In [1]: import numpy as np

In [2]: np.set_printoptions(suppress=True, linewidth=120)

In [3]: feats = np.tanh(np.array([[0.6, 0.1],
   ...:     [-0.4, -0.6],
   ...:     [1.2, -0.5],
   ...:     [0.2, 0.8],
   ...:     [0.9, -0.3],
   ...:     [0.5, 0.7],
   ...:     [-1.2, 0.2],
   ...:     [-0.3, 0.4],
   ...:     [1.7, -1.4],
   ...:     [-0.3, -0.8],
   ...:     [1.8, 0.7],
   ...:     [1.0, 1.3],
   ...:     [0.1, 0.7]]) @ np.array([[-0.7, 0.3, -0.3], [-0.6, -0.5, -0.4]]))

In [4]: print(feats.round(4))
[[-0.4462  0.1293 -0.2165]
 [ 0.5649  0.1781  0.3452]
 [-0.493   0.5441 -0.1586]
 [-0.5511 -0.3275 -0.3627]
 [-0.4219  0.3969 -0.1489]
 [-0.6469 -0.1974 -0.4053]
 [ 0.6169 -0.4301  0.2729]
 [-0.03   -0.2821 -0.0699]
 [-0.3364  0.8367  0.05  ]
 [ 0.598   0.3004  0.3885]
 [-0.9329  0.1877 -0.6751]
 [-0.9015 -0.3364 -0.6751]
 [-0.4542 -0.3095 -0.3004]]

In [5]: feats @ feats
Traceback (most recent call last):
  Cell In[5], line 1
    feats @ feats
ValueError: matmul: Input operand 1 has a mismatch in its core dimension 0, with gufunc signature (n?,k),(k,m?)->(n?,m?) (size 13 is different from 3)


In [6]: gram = feats.T @ feats

In [7]: np.allclose(gram, gram.T)
Out[7]: True

In [8]: np.round(np.diag(gram), 4)
Out[8]: array([4.4029, 1.9473, 1.7437])

In [9]: (feats @ feats.T).shape
Out[9]: (13, 13)

In [10]: np.round(np.trace(gram), 4), np.round((feats ** 2).sum(), 4)
Out[10]: (np.float64(8.0939), np.float64(8.0939))

In [11]: C = feats[[3, 1]].astype(float)

In [12]: for _ in range(6):
    ...:     idx = np.linalg.norm(feats[:, None] - C, axis=-1).argmin(axis=1)
    ...:     C = np.array([feats[idx == j].mean(axis=0) for j in range(2)])
    ...: 

In [13]: idx
Out[13]: array([0, 1, 0, 0, 0, 0, 1, 0, 1, 1, 0, 0, 0])

In [14]: print(np.round(C[1] - C[0], 4))
[0.9028 0.2429 0.5989]

In [15]: M = np.load("data.npy")

In [16]: M
Out[16]: 
array([[ 10.0348,  -4.8546,   6.1878],
       [ -4.7749,  13.9288,  -0.4599],
       [  5.5497,   7.8987, -11.6143],
       [  8.4338,   0.3132,   3.6272]])

In [17]: out = np.c_[M[:, :1] @ np.array([[5]]), np.array([1, 3, 3, 3])]

In [18]: print(out.round(4))
[[ 50.174    1.    ]
 [-23.8745   3.    ]
 [ 27.7485   3.    ]
 [ 42.169    3.    ]]

In [19]: np.linalg.matrix_rank(np.c_[M, out])
Out[19]: np.int64(4)

In [20]: P = M @ np.linalg.solve(M.T @ M, M.T)

In [21]: np.linalg.matrix_rank(np.eye(4) - P)
Out[21]: np.int64(1)

In [22]: np.round(P @ M[:, 2], 4)
Out[22]: array([  6.1878,  -0.4599, -11.6143,   3.6272])

In [23]: np.round(np.linalg.eigvalsh(P), 4) + 0
Out[23]: array([0., 1., 1., 1.])

In [24]: np.allclose(P @ P, P)
Out[24]: True

In [25]: X = np.load("w.npy")

In [26]: X
Out[26]: 
array([[ 1, -2,  0],
       [ 2, -2, -1],
       [ 3, -1, -3]])

In [27]: def softmax(z):
    ...:     e = np.exp(z - z.max(axis=-1, keepdims=True))
    ...:     return e / e.sum(axis=-1, keepdims=True)
    ...: 

In [28]: np.round(softmax(X[1] + 2), 4)
Out[28]: array([0.9362, 0.0171, 0.0466])

In [29]: np.round(softmax(10 * X[1]), 4) + 0
Out[29]: array([1., 0., 0.])

In [30]: att = X @ X.T / np.sqrt(3)

In [31]: np.round(softmax(att + np.triu(np.full(att.shape, -np.inf), 1)), 4)
Out[31]: 
array([[1.    , 0.    , 0.    ],
       [0.1503, 0.8497, 0.    ],
       [0.0003, 0.0098, 0.9899]])

In [32]: np.round(softmax(att), 4)
Out[32]: 
array([[0.2645, 0.4711, 0.2645],
       [0.0407, 0.2299, 0.7294],
       [0.0003, 0.0098, 0.9899]])

In [33]: np.round(softmax(att)[1] @ X, 4)
Out[33]: array([ 2.6888, -1.2706, -2.4182])

In [34]: softmax(att).round(6).argmax(axis=1)
Out[34]: array([1, 2, 2])
